$ python -q
>>> import numpy as np
>>> import numpy.linalg as la
>>> np.set_printoptions(suppress=True, linewidth=120)
>>> def rnd(a):
...     return np.round(a, 2) + 0
... 
>>> A2 = np.array([[3, -2, -1, 1, 0, 3, -2, -2, 2, -1, 3, 2],
...     [0, -1, 1, 2, 0, -2, 3, 0, -3, -1, 0, 1],
...     [-1, 2, 1, 2, 0, 1, -3, 3, -1, -3, -2, 3],
...     [2, -2, 0, 2, -2, -1, -2, -3, 1, 0, 2, -3],
...     [3, -1, 3, -2, -2, -1, 0, 0, 2, 1, -2, 3],
...     [1, 2, 1, -1, 0, -1, -1, -1, 0, 2, -2, 1],
...     [-2, -2, 1, 3, 2, 1, -3, -2, 0, -2, 3, -3],
...     [3, 2, 0, -1, -3, 1, -1, -2, -1, 0, 0, 3],
...     [-3, -1, 0, 0, -3, 1, -3, -2, -3, 3, 1, 2],
...     [3, -3, 0, 3, 1, 1, 3, 0, 1, 0, 3, -2],
...     [3, 1, -1, -2, 2, 3, 3, 0, 0, 0, 1, -2],
...     [-1, 2, 3, -3, 1, 2, -1, 2, 0, 2, 1, -1]])
>>> A2[-1] = A2[0]
>>> J = A2 + 0.1 * np.eye(12)
>>> print(J)
[[ 3.1 -2.  -1.   1.   0.   3.  -2.  -2.   2.  -1.   3.   2. ]
 [ 0.  -0.9  1.   2.   0.  -2.   3.   0.  -3.  -1.   0.   1. ]
 [-1.   2.   1.1  2.   0.   1.  -3.   3.  -1.  -3.  -2.   3. ]
 [ 2.  -2.   0.   2.1 -2.  -1.  -2.  -3.   1.   0.   2.  -3. ]
 [ 3.  -1.   3.  -2.  -1.9 -1.   0.   0.   2.   1.  -2.   3. ]
 [ 1.   2.   1.  -1.   0.  -0.9 -1.  -1.   0.   2.  -2.   1. ]
 [-2.  -2.   1.   3.   2.   1.  -2.9 -2.   0.  -2.   3.  -3. ]
 [ 3.   2.   0.  -1.  -3.   1.  -1.  -1.9 -1.   0.   0.   3. ]
 [-3.  -1.   0.   0.  -3.   1.  -3.  -2.  -2.9  3.   1.   2. ]
 [ 3.  -3.   0.   3.   1.   1.   3.   0.   1.   0.1  3.  -2. ]
 [ 3.   1.  -1.  -2.   2.   3.   3.   0.   0.   0.   1.1 -2. ]
 [ 3.  -2.  -1.   1.   0.   3.  -2.  -2.   2.  -1.   3.   2.1]]
>>> Uu, sigma, Vh = la.svd(J)
>>> print(rnd(sigma))
[12.72 10.6   9.78  7.55  6.37  5.7   4.27  2.94  2.43  2.11  0.7   0.01]
>>> A2 = Uu[:, :11] @ np.diag(sigma[:11]) @ Vh[:11]
>>> print(rnd(A2))
[[ 3.1  -2.   -1.    1.    0.    3.   -2.   -2.    2.   -1.    2.99  2.  ]
 [ 0.   -0.9   1.    2.    0.   -2.    3.    0.   -3.   -1.    0.    1.  ]
 [-1.    2.    1.1   2.    0.    1.   -3.    3.   -1.   -3.   -2.    3.  ]
 [ 2.   -2.    0.    2.1  -2.   -1.   -2.   -3.    1.    0.    2.   -3.  ]
 [ 3.   -1.    3.   -2.   -1.9  -1.    0.    0.    2.    1.   -2.    3.  ]
 [ 1.    2.    1.   -1.    0.   -0.9  -1.   -1.    0.    2.   -2.    1.  ]
 [-2.   -2.    1.    3.    2.    1.   -2.9  -2.    0.   -2.    3.   -3.  ]
 [ 3.    2.    0.   -1.   -3.    1.   -1.   -1.9  -1.    0.    0.    3.  ]
 [-3.   -1.    0.    0.   -3.    1.   -3.   -2.   -2.9   3.    1.    2.  ]
 [ 3.   -3.    0.    3.    1.    1.    3.    0.    1.    0.1   3.   -2.  ]
 [ 3.    1.   -1.   -2.    2.    3.    3.    0.    0.    0.    1.1  -2.  ]
 [ 3.   -2.   -1.    1.    0.    3.   -2.   -2.    2.   -1.    3.01  2.1 ]]
>>> print(rnd(np.abs(J - A2).max()))
0.01
>>> print(la.matrix_rank(J, rtol=0.05))
11
>>> print(la.matrix_rank(A2))
11
>>> print(rnd(np.abs(la.svd(J)[2][-1])))
[0.22 0.07 0.05 0.27 0.16 0.42 0.29 0.42 0.22 0.1  0.59 0.04]
>>> rng = np.random.default_rng(2899)
>>> labels = rng.permutation(12)
>>> print(labels)
[ 2  5  9 11  7  1  3  8  0 10  6  4]
>>> A2 = J[labels][:, labels]
>>> print(np.allclose(A2, J))
False
>>> labels = rng.permutation(12)
>>> A2 = J[:, labels] * rng.choice([-1, 1], 12)
>>> print(A2)
[[ 2.   3.   1.  -2.  -2.  -1.   2.   1.   2.  -3.1 -0.  -3. ]
 [-0.   0.  -1.   3.  -0.9 -2.  -3.   1.   1.  -0.  -0.   2. ]
 [-3.  -2.  -1.1  1.   2.  -2.   3.   3.   3.   1.  -0.  -1. ]
 [ 3.   2.  -0.  -1.  -2.  -2.1  2.  -0.  -3.  -2.   2.   1. ]
 [-0.  -2.  -3.  -2.  -1.   2.  -0.  -1.   3.  -3.   1.9  1. ]
 [ 1.  -2.  -1.  -0.   2.   1.   1.  -2.   1.  -1.  -0.   0.9]
 [ 2.   3.  -1.  -0.  -2.  -3.   2.9  2.  -3.   2.  -2.  -1. ]
 [ 1.9  0.  -0.   1.   2.   1.   1.  -0.   3.  -3.   3.  -1. ]
 [ 2.   1.  -0.   2.9 -1.  -0.   3.  -3.   2.   3.   3.  -1. ]
 [-0.   3.  -0.  -1.  -3.  -3.  -3.  -0.1 -2.  -3.  -1.  -1. ]
 [-0.   1.1  1.  -0.   1.   2.  -3.  -0.  -2.  -3.  -2.  -3. ]
 [ 2.   3.   1.  -2.  -2.  -1.   2.   1.   2.1 -3.  -0.  -3. ]]
>>> Uu, _, Vh = la.svd(J.T @ A2)
>>> print(labels)
[ 7 10  2  8  1  3  6  9 11  0  4  5]
>>> print(rnd(Uu @ Vh))
[[ 0.  0.  0.  0.  0.  0.  0.  0.  0. -1.  0.  0.]
 [ 0.  0.  0.  0.  1.  0.  0.  0.  0.  0.  0.  0.]
 [ 0.  0. -1.  0.  0.  0.  0.  0.  0.  0.  0.  0.]
 [ 0.  0.  0.  0.  0. -1.  0.  0.  0.  0.  0.  0.]
 [ 0.  0.  0.  0.  0.  0.  0.  0.  0.  0. -1.  0.]
 [ 0.  0.  0.  0.  0.  0.  0.  0.  0.  0.  0. -1.]
 [ 0.  0.  0.  0.  0.  0. -1.  0.  0.  0.  0.  0.]
 [-1.  0.  0.  0.  0.  0.  0.  0.  0.  0.  0.  0.]
 [ 0.  0.  0. -1.  0.  0.  0.  0.  0.  0.  0.  0.]
 [ 0.  0.  0.  0.  0.  0.  0. -1.  0.  0.  0.  0.]
 [ 0.  1.  0.  0.  0.  0.  0.  0.  0.  0.  0.  0.]
 [ 0.  0.  0.  0.  0.  0.  0.  0.  1.  0.  0.  0.]]
>>> A2 = J / la.norm(J, axis=1, keepdims=True)
>>> C2 = A2 @ A2.T
>>> print((np.abs(C2) > 0.9).astype(int))
[[1 0 0 0 0 0 0 0 0 0 0 1]
 [0 1 0 0 0 0 0 0 0 0 0 0]
 [0 0 1 0 0 0 0 0 0 0 0 0]
 [0 0 0 1 0 0 0 0 0 0 0 0]
 [0 0 0 0 1 0 0 0 0 0 0 0]
 [0 0 0 0 0 1 0 0 0 0 0 0]
 [0 0 0 0 0 0 1 0 0 0 0 0]
 [0 0 0 0 0 0 0 1 0 0 0 0]
 [0 0 0 0 0 0 0 0 1 0 0 0]
 [0 0 0 0 0 0 0 0 0 1 0 0]
 [0 0 0 0 0 0 0 0 0 0 1 0]
 [1 0 0 0 0 0 0 0 0 0 0 1]]
>>> print(rnd(np.degrees(np.arccos(np.clip(C2[4, 1], -1, 1)))))
93.26
>>> W0 = np.array([[0.0, 0.9, 0.8, -1.3, 2.7, 1.3, -0.2],
...     [-0.1, 0.8, 0.2, 1.4, -0.6, 1.1, -0.9],
...     [1.1, -1.7, 0.5, -1.1, 0.0, 1.4, 0.3],
...     [-0.4, -1.7, 0.3, -1.0, 0.6, 0.3, -0.1],
...     [1.8, 0.6, -0.7, 1.2, -1.8, 0.1, 0.1],
...     [-1.9, -0.2, -1.1, -0.3, 0.1, -1.5, -0.9],
...     [0.9, 1.2, 1.4, 0.3, -1.2, -0.2, 0.5],
...     [-2.6, 0.2, -1.0, 1.4, 0.7, 0.3, -2.4],
...     [0.2, 0.2, -1.2, -0.4, -0.7, -1.0, -0.5],
...     [-1.4, 0.9, 0.3, -0.9, 1.7, -0.1, -1.0]])
>>> W0[:, 6] *= 5
>>> print(W0)
[[  0.    0.9   0.8  -1.3   2.7   1.3  -1. ]
 [ -0.1   0.8   0.2   1.4  -0.6   1.1  -4.5]
 [  1.1  -1.7   0.5  -1.1   0.    1.4   1.5]
 [ -0.4  -1.7   0.3  -1.    0.6   0.3  -0.5]
 [  1.8   0.6  -0.7   1.2  -1.8   0.1   0.5]
 [ -1.9  -0.2  -1.1  -0.3   0.1  -1.5  -4.5]
 [  0.9   1.2   1.4   0.3  -1.2  -0.2   2.5]
 [ -2.6   0.2  -1.    1.4   0.7   0.3 -12. ]
 [  0.2   0.2  -1.2  -0.4  -0.7  -1.   -2.5]
 [ -1.4   0.9   0.3  -0.9   1.7  -0.1  -5. ]]
>>> W = np.array([[0, 6, 9],
...     [8, 0, 7],
...     [9, 7, 0],
...     [8, 1, 8],
...     [7, 1, 6],
...     [9, 3, 4],
...     [0, 0, 5]])
>>> beta = np.array([0, -1, -1])
>>> H = np.maximum(W0 @ W + beta, 0)
>>> print((H > 0).mean(axis=0))
[0.5 0.5 0.4]
>>> print(la.matrix_rank(H))
3
>>> C = np.array([[2, 0, 0], [0, 0, 3], [0, 0, 2]])
>>> print(W @ C)
[[ 0  0 36]
 [16  0 14]
 [18  0 21]
 [16  0 19]
 [14  0 15]
 [18  0 17]
 [ 0  0 10]]
>>> print((H @ C).round(6).argmax(axis=1))
[0 0 2 0 2 0 2 0 0 0]
>>> print(rnd(H @ C))
[[69.2  0.  52.3]
 [50.2  0.  11.7]
 [ 0.   0.  39.2]
 [ 0.   0.   0. ]
 [ 0.   0.  56. ]
 [ 0.   0.   0. ]
 [28.8  0.  82.9]
 [22.8  0.   0. ]
 [ 0.   0.   0. ]
 [27.4  0.   0. ]]
>>> r0 = np.array([-1, 1, 1])
>>> print(rnd(np.convolve(W0[7], r0)))
[  2.6  -2.8  -1.4  -2.2  -0.3   1.8  13.  -11.7 -12. ]
>>> print(rnd(np.cross(W0[7, :3], W0[4, :3])))
[ 0.46 -3.62 -1.92]
>>> print(rnd(np.array([np.convolve(row, r0, "same") for row in W0])))
[[ -0.9   0.1   3.   -3.2   0.1   5.    0.3]
 [ -0.9   0.5  -0.4   2.2  -0.3   5.   -3.4]
 [  2.8  -1.1  -0.1  -0.6  -2.5  -0.1   2.9]
 [  1.3  -2.4  -0.4  -1.3  -0.7   1.4  -0.2]
 [  1.2   3.1  -1.3   2.3  -0.7  -2.2   0.6]
 [ -1.7  -1.   -1.   -1.5   1.3   3.1  -6. ]
 [ -0.3   0.7   2.3   2.9  -0.7  -3.9   2.3]
 [ -2.8  -1.4  -2.2  -0.3   1.8  13.  -11.7]
 [  0.    1.6  -0.6  -0.9  -0.1   0.8  -3.5]
 [ -2.3  -0.8   2.1  -2.3   0.9   6.6  -5.1]]
>>> K = np.load("run19.npy")
>>> print(K)
[[6. 5. 5. 0. 0. 0. 0. 0. 5. 0. 5. 0.]
 [5. 6. 5. 0. 0. 0. 0. 0. 5. 0. 5. 0.]
 [5. 5. 6. 0. 0. 0. 0. 0. 5. 0. 5. 0.]
 [0. 0. 0. 6. 5. 0. 0. 0. 0. 0. 0. 0.]
 [0. 0. 0. 5. 6. 0. 0. 0. 0. 0. 0. 0.]
 [0. 0. 0. 0. 0. 6. 5. 5. 0. 5. 0. 5.]
 [0. 0. 0. 0. 0. 5. 6. 5. 0. 5. 0. 5.]
 [0. 0. 0. 0. 0. 5. 5. 6. 0. 5. 0. 5.]
 [5. 5. 5. 0. 0. 0. 0. 0. 6. 0. 5. 0.]
 [0. 0. 0. 0. 0. 5. 5. 5. 0. 6. 0. 5.]
 [5. 5. 5. 0. 0. 0. 0. 0. 5. 0. 6. 0.]
 [0. 0. 0. 0. 0. 5. 5. 5. 0. 5. 0. 6.]]
>>> print(la.cond(K) > 100)
False
>>> print(round(np.log10(la.cond(K))))
1
